$ ipython --no-banner

In [1]: import numpy as np

In [2]: np.set_printoptions(precision=2, suppress=True, linewidth=100)

In [3]: K = np.loadtxt("run17.csv", delimiter=",")

In [4]: print(K.round(2) + 0)
[[ 0.27 -0.02  0.27 -0.3  -0.18]
 [-0.02  0.   -0.02  0.02  0.01]
 [ 0.27 -0.02  0.27 -0.3  -0.18]
 [-0.3   0.02 -0.3   0.34  0.2 ]
 [-0.18  0.01 -0.18  0.2   0.11]]

In [5]: # rows 0 and 2 are equal

In [6]: r0, v = K[3], K[0]

In [7]: print(round(float(r0 @ r0), 2))
0.34

In [8]: print(np.round(r0 @ v, 2))
-0.3

In [9]: pr = (r0 @ v) / (r0 @ r0) * r0

In [10]: print(pr)
[ 0.27 -0.02  0.27 -0.3  -0.18]

In [11]: print(np.round(np.outer(r0, v), 2) + 0)
[[-0.08  0.   -0.08  0.09  0.05]
 [ 0.    0.    0.   -0.01  0.  ]
 [-0.08  0.   -0.08  0.09  0.05]
 [ 0.09 -0.01  0.09 -0.1  -0.06]
 [ 0.05  0.    0.05 -0.06 -0.03]]

In [12]: print(np.round(np.linalg.matrix_power(K, 4), 2) + 0)
[[ 0.27 -0.02  0.27 -0.3  -0.18]
 [-0.02  0.   -0.02  0.02  0.01]
 [ 0.27 -0.02  0.27 -0.3  -0.18]
 [-0.3   0.02 -0.3   0.34  0.2 ]
 [-0.18  0.01 -0.18  0.2   0.11]]

In [13]: print(np.trace(K))
1.0

In [14]: print(np.round(np.sort(np.abs(np.linalg.eigvals(K))), 2) + 0)
[0. 0. 0. 0. 1.]

In [15]: print(np.round(K @ K, 2) + 0)
[[ 0.27 -0.02  0.27 -0.3  -0.18]
 [-0.02  0.   -0.02  0.02  0.01]
 [ 0.27 -0.02  0.27 -0.3  -0.18]
 [-0.3   0.02 -0.3   0.34  0.2 ]
 [-0.18  0.01 -0.18  0.2   0.11]]
